% python3 -q
>>> import numpy as np
>>> np.set_printoptions(precision=2, suppress=True, linewidth=120)
>>> J = np.diag(np.array([2, 3, 3]))
>>> J
array([[2, 0, 0],
       [0, 3, 0],
       [0, 0, 3]])
>>> # symmetric, so the eigenvalues are real
>>> M2 = np.linalg.inv(J)
>>> np.linalg.det(J) * M2
array([[9., 0., 0.],
       [0., 6., 0.],
       [0., 0., 6.]])
>>> (np.abs(M2) > 1e-9).astype(int)
array([[1, 0, 0],
       [0, 1, 0],
       [0, 0, 1]])
>>> np.allclose(M2, J.T)
False
>>> np.round(np.linalg.slogdet(J)[0], 2)
np.float64(1.0)
>>> np.linalg.inv(M2)
array([[2., 0., 0.],
       [0., 3., 0.],
       [0., 0., 3.]])
>>> np.round(np.linalg.cond(J), 2)
np.float64(1.5)
>>> M2
array([[0.5 , 0.  , 0.  ],
       [0.  , 0.33, 0.  ],
       [0.  , 0.  , 0.33]])
>>> W0 = np.array([[0, 0, 0, 1, -3, -3, -2],
...     [0, 0, 0, 2, 0, 5, -3],
...     [0, 0, 0, 0, 6, -2, 3],
...     [-1, -2, 0, 0, 8, 0, 2],
...     [3, 0, -6, -8, 0, 8, -3],
...     [3, -5, 2, 0, -8, 0, -7],
...     [2, 3, -3, -2, 3, 7, 0]])
>>> W0
array([[ 0,  0,  0,  1, -3, -3, -2],
       [ 0,  0,  0,  2,  0,  5, -3],
       [ 0,  0,  0,  0,  6, -2,  3],
       [-1, -2,  0,  0,  8,  0,  2],
       [ 3,  0, -6, -8,  0,  8, -3],
       [ 3, -5,  2,  0, -8,  0, -7],
       [ 2,  3, -3, -2,  3,  7,  0]])
>>> round(float(np.linalg.norm(W0, 2) / np.linalg.norm(W0)), 2)
0.66
>>> np.linalg.cond(W0) > 100
np.True_
>>> np.argsort(-np.linalg.norm(W0, axis=0).round(6), kind="stable")[:3]
array([4, 5, 6])
>>> np.allclose(W0[:-1].T @ np.linalg.lstsq(W0[:-1].T, W0[-1])[0], W0[-1])
True
>>> np.round(W0 @ np.linalg.pinv(W0) @ W0, 2) + 0
array([[ 0.,  0.,  0.,  1., -3., -3., -2.],
       [ 0.,  0.,  0.,  2.,  0.,  5., -3.],
       [ 0.,  0.,  0.,  0.,  6., -2.,  3.],
       [-1., -2.,  0.,  0.,  8.,  0.,  2.],
       [ 3.,  0., -6., -8.,  0.,  8., -3.],
       [ 3., -5.,  2.,  0., -8.,  0., -7.],
       [ 2.,  3., -3., -2.,  3.,  7.,  0.]])
>>> np.linalg.lstsq(W0[:-1].T, W0[-1])[2]
np.int32(6)
>>> rk = np.linalg.matrix_rank(W0)
>>> rk
np.int64(6)
>>> N = np.linalg.svd(W0)[2][rk:].T
>>> np.allclose(W0 @ N, 0)
True
>>> [int(np.linalg.matrix_rank(W0[:, :j + 1])) for j in range(7)]
[1, 2, 3, 4, 5, 6, 6]
>>> [int(np.linalg.matrix_rank(W0[:i])) for i in range(1, len(W0) + 1)]
[1, 2, 3, 4, 5, 6, 6]
>>> E = np.load("layer17.npy")
>>> E
array([[ 1.03, -3.07, -1.05, -2.39, -1.71,  1.09,  1.9 ],
       [ 1.24,  1.37, -2.15,  1.62,  1.19,  1.24, -3.37],
       [-2.06,  2.19, -0.79,  2.01,  3.07, -1.24,  0.58],
       [-3.06, -2.38,  2.97, -0.09,  0.01,  0.7 ,  0.8 ],
       [ 0.59, -0.75, -3.43, -2.89, -0.81, -0.12, -1.81],
       [ 1.08,  0.08, -2.  ,  0.67,  0.13,  4.19,  1.34],
       [ 0.78,  0.43, -0.79, -1.02, -0.38,  4.71,  0.4 ],
       [-2.35,  1.79, -1.39,  1.53,  2.91,  0.13, -1.89],
       [ 2.55,  0.44, -3.73, -0.96,  0.21,  1.61,  0.91],
       [ 1.18,  2.34,  2.61, -3.08,  0.99, -0.9 ,  0.25],
       [-0.26,  1.61, -2.43,  0.68,  1.79,  2.42, -2.64],
       [ 1.35, -0.25, -2.83, -0.6 ,  0.1 , -2.09,  3.23],
       [ 2.39, -0.11,  0.16,  1.71,  1.49, -1.82,  3.28],
       [ 1.54,  0.63, -2.66,  1.63,  0.07, -1.15, -3.34],
       [ 2.03, -0.22, -3.17,  0.05,  0.3 ,  2.13,  2.49],
       [-3.39,  0.75, -1.01, -2.17, -0.3 , -1.41,  2.27],
       [-1.44,  1.4 ,  0.55, -1.06, -2.38,  3.56,  1.08],
       [-0.62,  1.19, -3.59, -2.74,  0.47,  0.85, -1.37],
       [-2.43,  0.09, -1.78, -2.92, -1.25, -2.42, -0.11],
       [ 3.06,  1.01, -1.83,  0.67, -2.59, -1.54, -1.3 ],
       [ 2.9 , -0.89,  1.88, -2.04,  0.64,  1.54, -2.3 ],
       [-0.49,  1.28,  0.07, -0.33, -0.97, -4.67, -0.53],
       [-0.03,  0.13, -1.54,  1.59,  1.  , -0.26, -4.36],
       [ 1.36, -0.81,  2.69,  2.33, -2.59,  1.39,  1.07],
       [ 1.16, -3.18,  0.23,  0.79,  1.88, -0.46,  3.02],
       [-2.69, -0.66, -1.5 , -2.38, -2.4 ,  0.04,  1.91],
       [-0.88, -0.51, -0.21,  0.32, -0.25, -1.24,  4.71]])
>>> M2 = np.c_[E[:, :1] @ np.array([[-2]]), np.array([2, 1, 0, 0, 1, 0, 1, 0, 1, 0, 0, 2, 2, 1, 0, 0, 0, 1, 1, 2, 2, 2, 2, 1, 0, 1, 0])]
>>> M2
array([[-2.06,  2.  ],
       [-2.48,  1.  ],
       [ 4.12,  0.  ],
       [ 6.12,  0.  ],
       [-1.18,  1.  ],
       [-2.16,  0.  ],
       [-1.56,  1.  ],
       [ 4.7 ,  0.  ],
       [-5.1 ,  1.  ],
       [-2.36,  0.  ],
       [ 0.52,  0.  ],
       [-2.7 ,  2.  ],
       [-4.78,  2.  ],
       [-3.08,  1.  ],
       [-4.06,  0.  ],
       [ 6.78,  0.  ],
       [ 2.88,  0.  ],
       [ 1.24,  1.  ],
       [ 4.86,  1.  ],
       [-6.12,  2.  ],
       [-5.8 ,  2.  ],
       [ 0.98,  2.  ],
       [ 0.06,  2.  ],
       [-2.72,  1.  ],
       [-2.32,  0.  ],
       [ 5.38,  1.  ],
       [ 1.76,  0.  ]])
>>> np.linalg.matrix_rank(M2)
np.int64(2)
>>> cen = E - E.mean(axis=0)
>>> V = np.linalg.svd(cen)[2][:5]
>>> M2 = cen - cen @ V.T @ V
>>> M2.std(axis=0)
array([0.38, 1.04, 0.29, 0.72, 0.92, 0.05, 0.28])
>>> np.round(np.linalg.norm(M2) / np.linalg.norm(cen), 2)
np.float64(0.34)
>>> z = E[:, 1] > np.median(E[:, 1])
>>> u = E[z].mean(axis=0) - E[~z].mean(axis=0)
>>> np.argsort(-np.abs(u).round(6), kind="stable")
array([1, 6, 2, 4, 0, 3, 5])
>>> np.round((((E - E.mean(axis=0)) @ u > 0) == z).mean(), 2)
np.float64(0.81)
>>> u
array([-0.36,  2.16, -0.63,  0.17,  0.56,  0.09, -1.77])
>>> ((E - E.mean(axis=0)) @ u > 0).astype(int)
array([0, 1, 1, 0, 1, 0, 1, 1, 1, 1, 1, 0, 0, 1, 0, 0, 0, 1, 1, 1, 0, 1, 1, 0, 0, 0, 0])
>>> m1 = np.load("a.npy")
>>> m1
array([[  0,   4, -20,   0,   0,   0],
       [ 16,  -4, -20,   0,   0,   0],
       [ 12,   8, -16,   0,   0,   0],
       [  0,  -3,  15,   0,  -3,  15],
       [-12,   3,  15, -12,   3,  15],
       [ -9,  -6,  12,  -9,  -6,  12]])
>>> t = np.radians(180)
>>> R = np.eye(6)
>>> R[1, 1] = R[5, 5] = np.cos(t)
>>> R[1, 5], R[5, 1] = -np.sin(t), np.sin(t)
>>> R.round(2) + 0
array([[ 1.,  0.,  0.,  0.,  0.,  0.],
       [ 0., -1.,  0.,  0.,  0.,  0.],
       [ 0.,  0.,  1.,  0.,  0.,  0.],
       [ 0.,  0.,  0.,  1.,  0.,  0.],
       [ 0.,  0.,  0.,  0.,  1.,  0.],
       [ 0.,  0.,  0.,  0.,  0., -1.]])
>>> M2 = m1 @ R.T
>>> round(np.linalg.det(R), 2), np.trace(R)
(np.float64(1.0), np.float64(2.0))
>>> np.linalg.svd(m1, compute_uv=False), np.linalg.svd(M2, compute_uv=False)
(array([49.48, 20.45, 15.91, 10.74,  6.57,  4.44]), array([49.48, 20.45, 15.91, 10.74,  6.57,  4.44]))
>>> np.abs(M2 - m1).max(axis=0)
array([ 0., 16.,  0.,  0.,  0., 30.])
>>> rng = np.random.default_rng(9612)
>>> z = rng.permutation(6)
>>> z
array([5, 3, 0, 4, 1, 2])
>>> M2 = m1[z][:, z]
>>> np.diag(M2)
array([ 12,   0,   0,   3,  -4, -16])
>>> np.trace(M2)
np.int64(-5)
>>> np.sort(np.abs(np.linalg.eigvals(M2)))
array([ 8.58, 11.44, 13.04, 13.04, 17.38, 17.38])
>>> x0 = np.array([0, 1, 3, 2, -1, -2])
>>> rhs = m1 @ x0
>>> rhs
array([-56, -64, -40,  15,  -9,  -6])
>>> np.linalg.solve(m1, 5 * rhs)
array([  0.,   5.,  15.,  10.,  -5., -10.])
>>> np.round(np.linalg.solve(m1, m1[:, 2]), 2) + 0
array([0., 0., 1., 0., 0., 0.])
>>> np.round(np.linalg.solve(m1.T, m1[0]), 2) + 0
array([1., 0., 0., 0., 0., 0.])
>>> t3 = np.stack([m1, 3 * m1, m1[::-1]])
>>> np.linalg.matrix_rank(t3)
array([6, 6, 6])
>>> (t3 @ m1.T).shape
(3, 6, 6)
>>> np.linalg.norm(t3, axis=(1, 2))
array([ 57.43, 172.28,  57.43])
>>> x0 = np.array([2, 3, 1, 1, 0, 2])
>>> m1 @ (2 * x0)
array([-16,   0,  64,  72,  36, -18])
>>> m1 @ x0
array([-8,  0, 32, 36, 18, -9])
>>> np.einsum("ij,j->i", m1, x0)
array([-8,  0, 32, 36, 18, -9])
>>> (m1 * x0).sum(axis=1)
array([-8,  0, 32, 36, 18, -9])
>>> m1 @ np.eye(6)[0]
array([  0.,  16.,  12.,   0., -12.,  -9.])
>>> A = np.load("test9.npy")
>>> A
array([[  6,   4,  -6,   9,   6,  -9],
       [ -2,   6,  -2,  -3,   9,  -3],
       [  2,   6,  -4,   3,   9,  -6],
       [-12,  -8,  12,  15,  10, -15],
       [  4, -12,   4,  -5,  15,  -5],
       [ -4, -12,   8,   5,  15, -10]])
>>> np.round(np.linalg.norm(A[0], 1), 2), round(float(np.linalg.norm(A[0], np.inf)), 2)
(np.float64(40.0), 9.0)
>>> np.allclose(A @ A.T, A.T @ A)
False
>>> np.round(np.linalg.det(A), 2)
np.float64(95832.0)
>>> np.linalg.matrix_power(A, 3)
array([[ -400,  -200,   500,   324,   162,  -405],
       [ 2300,  -400, -1300, -1863,   324,  1053],
       [ 1300,  -500,  -500, -1053,   405,   405],
       [ -432,  -216,   540,   -76,   -38,    95],
       [ 2484,  -432, -1404,   437,   -76,  -247],
       [ 1404,  -540,  -540,   247,   -95,   -95]])
>>> assert A == A.T
Traceback (most recent call last):
  File "<python-input-83>", line 1, in <module>
    assert A == A.T
           ^^^^^^^^
ValueError: The truth value of an array with more than one element is ambiguous. Use a.any() or a.all()
>>> x0 = np.array([3, 2, 9, 2, 5, 1])
>>> h1 = np.maximum(A @ x0, 0)
>>> h1
array([ 11,  24,  27, 121,  84, 111])
>>> np.flatnonzero(h1 > 1e-9)
array([0, 1, 2, 3, 4, 5])
>>> np.maximum(A @ x0, 0) - np.maximum(-A @ x0, 0)
array([ 11,  24,  27, 121,  84, 111])
>>> A.T @ h1
array([-1488, -2958,  2454,  2058,  4660, -3678])
>>> np.tanh(A @ x0)
array([1., 1., 1., 1., 1., 1.])
